$ ipython --no-banner

In [1]: import numpy as np

In [2]: np.set_printoptions(suppress=True, linewidth=200)

In [3]: def rd(a):
   ...:     return np.round(a, 2) + 0
   ...: 

In [4]: mat = np.load("sample10.npy")

In [5]: print(mat)
[[-4.95  3.   -3.    4.    4.   -5.    0.   -1.  ]
 [ 4.   -2.95  5.   -5.   -5.    3.   -2.    5.  ]
 [ 2.    2.    4.05  0.   -2.   -5.   -2.    2.  ]
 [ 0.   -5.    5.   -2.95 -1.   -1.    1.   -5.  ]
 [ 4.    1.   -2.   -3.    0.05 -5.   -1.    2.  ]
 [ 0.    0.   -3.    2.   -2.   -0.95 -2.    0.  ]
 [ 5.    3.    2.   -4.    5.   -2.    1.05 -3.  ]
 [-5.    3.   -3.    4.    4.   -5.    0.   -0.95]]

In [6]: vec = np.array([-5, 0, -5, 0, 0, -2, 3, -5])

In [7]: print(mat @ np.eye(8)[1])
[ 3.   -2.95  2.   -5.    1.    0.    3.    3.  ]

In [8]: print(rd(mat * vec))
[[ 24.75   0.    15.     0.     0.    10.     0.     5.  ]
 [-20.     0.   -25.     0.     0.    -6.    -6.   -25.  ]
 [-10.     0.   -20.25   0.     0.    10.    -6.   -10.  ]
 [  0.     0.   -25.     0.     0.     2.     3.    25.  ]
 [-20.     0.    10.     0.     0.    10.    -3.   -10.  ]
 [  0.     0.    15.     0.     0.     1.9   -6.     0.  ]
 [-25.     0.   -10.     0.     0.     4.     3.15  15.  ]
 [ 25.     0.    15.     0.     0.    10.     0.     4.75]]

In [9]: print(rd(mat @ (2 * vec)))
[ 109.5 -164.   -72.5   10.   -26.    21.8  -25.7  109.5]

In [10]: left, sv, VT = np.linalg.svd(mat)

In [11]: print(rd(sv))
[18.38 11.45  9.98  7.58  4.95  3.15  1.2   0.01]

In [12]: B = left[:, :7] @ np.diag(sv[:7]) @ VT[:7]

In [13]: print(np.linalg.matrix_rank(B))
7

In [14]: print(rd(np.linalg.norm(mat - B, 2)), rd(sv[7]))
0.01 0.01

In [15]: print(rd(B))
[[-4.95  3.   -3.    4.    4.   -5.    0.   -1.  ]
 [ 4.   -2.95  5.   -5.   -5.    3.   -2.    5.  ]
 [ 2.    2.    4.05  0.   -2.   -5.   -2.    2.  ]
 [ 0.   -5.    5.   -2.95 -1.   -1.    1.   -5.  ]
 [ 4.    1.   -2.   -3.    0.05 -5.   -1.    2.  ]
 [ 0.    0.   -3.    2.   -2.   -0.95 -2.    0.  ]
 [ 5.    3.    2.   -4.    5.   -2.    1.05 -3.  ]
 [-5.    3.   -3.    4.    4.   -5.    0.   -0.95]]

In [16]: print(np.linalg.matrix_rank(mat, rtol=0.05))
7

In [17]: K = np.load("test4.npy")

In [18]: print(K)
[[-1.5   0.   -0.2   2.2   0.2   0.6   0.9   0.24 -0.5   1.1   0.8   1.1 ]
 [-2.2  -0.4  -0.5  -0.4   0.6   0.3   0.6   0.91 -1.4  -1.   -1.1   0.6 ]
 [ 0.2  -0.6  -0.4   0.4  -0.5   0.2  -1.4   0.97 -0.9   0.4   0.5   1.2 ]
 [-0.4  -0.1  -0.6  -0.4  -1.7  -0.3  -0.2   1.2  -2.2   1.6   0.9   1.2 ]
 [ 0.    0.1   0.3   0.3  -0.9   2.   -2.   -0.67 -0.9  -0.4   1.2  -0.8 ]
 [-1.1   1.7   1.3  -0.1  -1.2   1.7   0.2  -2.49 -1.5  -0.4  -1.2   0.6 ]
 [ 1.3   2.1   0.5   0.    0.3  -0.6   0.5  -1.09  0.4   0.1   0.5  -0.1 ]
 [-0.1   0.5   0.6   0.9   0.    1.1   0.3  -1.12  0.3   0.6   1.2  -0.3 ]
 [ 1.6  -0.9   1.1   2.4  -0.6  -1.2   0.   -2.22  0.2   1.    0.6  -1.5 ]
 [-1.    0.5  -1.1  -0.6   0.5  -0.8  -1.8   2.26  0.8  -0.3  -0.7  -1.4 ]
 [ 0.    0.9  -0.3  -1.   -0.3   1.   -0.9   0.56  1.9   0.4   2.1   0.6 ]
 [-1.    0.3   0.2  -0.1   0.4   0.9   0.3  -0.35 -0.3   1.6  -0.7   0.1 ]
 [ 0.   -0.6  -0.2   0.5  -1.   -1.3   0.    0.32 -1.1  -2.1   0.7   0.4 ]
 [-0.7  -0.1   0.   -0.5  -0.4   1.7   0.2   0.19 -0.5  -0.5  -0.7   1.7 ]
 [ 0.7  -0.8   0.9  -0.3  -0.3  -0.6   0.1  -2.01 -1.1   0.3   1.6  -0.1 ]
 [ 1.4   0.5  -1.    0.6   0.5   0.6  -1.    1.97 -1.3  -0.2  -0.4   0.2 ]
 [ 0.7  -0.3  -1.3   1.3  -1.   -1.9   1.2   2.66  1.4   0.3  -1.2   1.5 ]
 [ 0.9   1.3  -0.6  -0.6   0.3   0.    0.2   1.24 -0.8   0.3   0.   -1.  ]
 [-0.5  -0.1  -0.2   0.9  -1.6   0.4   0.1   0.33  0.8  -0.8  -0.1   0.5 ]
 [-1.    0.6   0.4   0.9  -1.5  -0.9  -1.   -0.86 -0.7  -1.2   0.4   0.8 ]
 [ 0.9  -0.6  -0.2  -0.5   1.9   1.2  -0.4   0.46  0.8  -1.   -1.2  -0.8 ]
 [ 0.4  -1.1   1.2   0.4   0.6   0.    1.4  -2.41 -0.8   1.9   0.9  -0.1 ]
 [-3.4   0.    1.2   1.4  -1.   -0.9   0.   -2.33 -0.2  -0.2  -0.2   0.3 ]
 [-0.3   0.9   0.4   0.5  -0.4   0.4   0.1  -0.68  1.7   1.   -0.9  -1.  ]
 [-0.6  -0.4   0.4  -1.5  -0.8   0.3   0.4  -0.68  0.6  -1.    0.1   0.4 ]]

In [19]: idx = K[:, 8] > np.median(K[:, 8])

In [20]: r0 = K[idx].mean(axis=0) - K[~idx].mean(axis=0)

In [21]: print(idx.astype(int))
[0 0 0 0 0 0 1 1 1 1 1 1 0 0 0 0 1 0 1 0 1 0 1 1 1]

In [22]: print(np.argsort(-np.abs(r0).round(6), kind="stable"))
[ 8 11 10  5  1  4  9  6  3  7  2  0]

In [23]: print(((K - K.mean(axis=0)) @ r0 > 0).astype(int))
[0 0 0 0 0 0 1 1 1 1 1 1 0 0 0 0 1 1 1 0 1 0 1 1 1]

In [24]: proj = K @ np.linalg.solve(K.T @ K, K.T)

In [25]: print(rd(np.trace(proj)))
12.0

In [26]: print(rd(proj @ K[:, 2]))
[-0.2 -0.5 -0.4 -0.6  0.3  1.3  0.5  0.6  1.1 -1.1 -0.3  0.2 -0.2  0.   0.9 -1.  -1.3 -0.6 -0.2  0.4 -0.2  1.2  1.2  0.4  0.4]

In [27]: print(np.allclose(proj @ proj, proj))
True

In [28]: Xs = K - K.mean(axis=0)

In [29]: left, sv, VT = np.linalg.svd(Xs, full_matrices=False)

In [30]: print((np.sign(left[:, 0]) == np.sign(left[0, 0])).astype(int))
[1 0 0 0 1 1 1 1 1 0 0 1 0 0 1 0 0 0 0 1 0 1 1 1 1]

In [31]: print(np.abs(left[:, 0]).argmax())
16

In [32]: print(rd((sv ** 2).sum() ** 2 / (sv ** 4).sum()))
7.11

In [33]: print(rd(np.abs(VT[-1])))
[0.   0.01 0.89 0.01 0.01 0.01 0.02 0.45 0.01 0.02 0.03 0.01]

In [34]: B = np.c_[K[:, :6] @ np.array([[0, -2, 2, 3, -1, 3],
    ...:     [0, 2, 0, 3, 0, -2],
    ...:     [2, 0, 0, -1, 1, 1],
    ...:     [2, 3, 3, 3, 0, -3],
    ...:     [1, 2, 2, 3, 3, -3],
    ...:     [0, -1, 2, -3, -2, 2]]), np.array([0, 0, -2, 1, 1, -1, -2, 0, 1, 1, 0, -2, -1, 2, 0, -2, -2, 2, 2, -2, -2, 1, 1, 2, -1])]

In [35]: print(rd(B))
[[  4.2   9.4   5.2   1.1   0.7 -10.7   0. ]
 [ -1.2   3.3  -3.8  -7.6   2.9  -6.3   0. ]
 [ -0.5  -1.6   1.   -1.7  -2.5   2.1  -2. ]
 [ -3.7  -3.7  -6.   -6.3  -4.7   4.1   1. ]
 [  0.3  -2.7   3.1  -7.8  -6.4   5.9   1. ]
 [  1.2   1.2  -1.5  -8.5  -4.6   1.9  -1. ]
 [  1.3   2.8   2.   12.4   1.3  -1.9  -2. ]
 [  3.    2.8   4.7   0.   -1.5  -1.2   0. ]
 [  6.4   2.2   6.8  10.    0.1  -0.1   1. ]
 [ -2.9   3.   -4.4   1.7   3.   -6.4   1. ]
 [ -2.9  -2.8  -1.6  -3.9  -3.2   3.8   0. ]
 [  0.6   2.2   0.3  -4.1   0.6  -2.5  -2. ]
 [ -0.4  -0.4  -3.1   0.8  -0.6  -0.1  -1. ]
 [ -1.4  -2.8  -0.3 -10.2  -3.9   4.2   2. ]
 [  0.9  -3.9  -1.3  -1.2   0.5   5.2   0. ]
 [ -0.3   0.4   6.8   8.2  -2.1   0.1  -2. ]
 [ -1.    1.8  -0.5   9.1  -1.2  -3.3  -2. ]
 [ -2.1  -0.4   0.6   6.3  -0.6   0.4   2. ]
 [ -0.2  -0.1  -0.7  -4.9  -5.3   1.4   2. ]
 [  1.1   3.8  -4.1  -0.7  -1.3  -3.8  -2. ]
 [  0.5  -1.9   6.5   1.7   2.2   1.9  -2. ]
 [  3.8  -0.6   3.2  -0.3   2.6   1.6   1. ]
 [  4.2   9.9  -6.4  -7.5   3.4 -12.    1. ]
 [  1.4   2.7   0.9   0.5  -1.3  -1.8   2. ]
 [ -3.   -6.   -6.7 -11.2  -2.    6.9  -1. ]]

In [36]: print(np.linalg.matrix_rank(np.c_[K, B]))
13

In [37]: print(np.linalg.matrix_rank(B))
7

In [38]: left, sv, VT = np.linalg.svd(K)

In [39]: print(rd(sv))
[8.72 6.86 6.08 5.52 5.   4.66 4.1  3.87 3.59 2.73 1.89 0.15]

In [40]: B = left[:, :11] @ np.diag(sv[:11]) @ VT[:11]

In [41]: print(rd(np.linalg.norm(K - B) / np.linalg.norm(K)))
0.01

In [42]: print(rd(np.abs(K - B).max()))
0.06

In [43]: print(np.linalg.matrix_rank(B))
11

In [44]: arr = np.load("dump.npy")

In [45]: print(arr)
[[ 3  0  1  2  0  0 -3  2  2 -2  2 -2 -1 -1]
 [-2  2  3  1  2 -2  2  3  2  1  1  0 -2 -1]
 [-1  3  8 -1  0 -3  3 -1  0 -1  1  1  1  2]
 [ 3  1  0  7  3  1  0 -1 -3  2 -1  3  2  2]
 [-1  2  1  3  7 -2 -2  1  3 -1 -1  1 -2  3]
 [ 1 -1  3 -2 -2  7  0  3  3  1  1 -3 -2  0]
 [-3  1  2  0 -2  0  1  3 -2 -3 -2  2  0  0]
 [ 2  2  0 -1  3  0  2 -1  1 -1 -2  3 -2  0]
 [-3 -1 -2  0  3  3  3 -3  3  0 -3 -1  3 -3]
 [-1  1  2 -3  0 -2  0 -3  1 12 -3  2  1 -1]
 [-3 -1 -3  2  3  1  0 -2  2 -1 12  1  0  2]
 [ 0  0 -2 -3 -2  2 -3  2 -3 -1 -2  8  3 -1]
 [ 3 -1  3  1  0 -2  3  3  0  0 -3 -2  2  3]
 [ 1 -2  3  1  3  3 -3  3  0  0 -2 -2  0 11]]

In [46]: th = np.radians(120)

In [47]: r_ = np.eye(14)

In [48]: r_[11, 11] = r_[13, 13] = np.cos(th)

In [49]: r_[11, 13], r_[13, 11] = -np.sin(th), np.sin(th)

In [50]: B = arr @ r_.T

In [51]: print(rd(np.abs(B - arr).max(axis=0)))
[ 0.    0.    0.    0.    0.    0.    0.    0.    0.    0.    0.   11.13  0.   18.23]
